% python3 -q
>>> import numpy as np
>>> np.set_printoptions(suppress=True, linewidth=160)
>>> tidy = lambda a: np.round(a, 3) + 0
>>> feats = np.load("w.npy")
>>> print(tidy(feats))
[[-2.081 -1.974  2.076 -3.379  0.599  0.83 ]
 [ 2.256  1.609 -2.054  3.432 -0.999 -0.568]
 [-2.49  -0.849  1.924 -3.383  1.711  0.049]
 [ 0.691  3.271 -1.658  2.264  1.52  -1.908]
 [ 2.461  0.977 -1.953  3.405 -1.602 -0.134]
 [-2.526  0.765  1.35  -2.722  2.805 -0.966]
 [-0.916  3.209 -0.595  0.292  2.945 -2.18 ]
 [ 2.082  1.971 -2.076  3.38  -0.602 -0.828]
 [ 0.42   3.356 -1.514  1.973  1.823 -2.014]
 [ 0.884 -3.224  0.622 -0.337 -2.925  2.184]
 [-1.619 -2.621  2.017 -3.103 -0.248  1.324]
 [ 2.177  1.787 -2.068  3.414 -0.81  -0.694]
 [-2.343  1.484  0.965 -2.188  3.112 -1.38 ]
 [ 2.56   0.386 -1.798  3.266 -2.081  0.254]
 [-2.329  1.524  0.941 -2.153  3.125 -1.402]
 [-2.34  -1.391  2.027 -3.438  1.218  0.416]
 [ 2.553  0.456 -1.819  3.288 -2.027  0.209]
 [-0.69   3.301 -0.776  0.606  2.8   -2.195]
 [-0.259 -3.387  1.421 -1.792 -1.991  2.065]
 [ 0.885 -3.223  0.621 -0.336 -2.926  2.183]
 [ 1.856  2.33  -2.062  3.263 -0.16  -1.096]
 [ 0.129  3.403 -1.343  1.641  2.12  -2.1  ]
 [-0.745  3.282 -0.733  0.531  2.837 -2.193]
 [-1.077  3.123 -0.46   0.06   3.035 -2.158]
 [ 0.203  3.395 -1.388  1.728  2.047 -2.08 ]
 [-2.431 -1.097  1.977 -3.42   1.495  0.215]
 [ 2.363  1.322 -2.017  3.437 -1.286 -0.368]
 [ 2.177 -1.882 -0.71   1.812 -3.222  1.596]
 [-1.639 -2.599  2.022 -3.117 -0.215  1.306]
 [-2.293  1.619  0.883 -2.068  3.155 -1.454]
 [-0.222  3.403 -1.116  1.216  2.44  -2.167]
 [-1.56  -2.683  2.002 -3.059 -0.342  1.373]
 [ 0.083  3.407 -1.315  1.588  2.164 -2.111]
 [-2.034  2.145  0.521 -1.525  3.265 -1.733]
 [ 2.506 -0.878 -1.295  2.649 -2.862  1.033]]
>>> # null space of dimension 4
>>> print(tidy(np.linalg.norm(feats, axis=1)))
[5. 5. 5. 5. 5. 5. 5. 5. 5. 5. 5. 5. 5. 5. 5. 5. 5. 5. 5. 5. 5. 5. 5. 5. 5. 5. 5. 5. 5. 5. 5. 5. 5. 5. 5.]
>>> print(tidy(np.linalg.norm(feats, 2)))
21.993
>>> print(tidy(np.linalg.norm(feats) ** 2 / np.linalg.norm(feats, 2) ** 2))
1.809
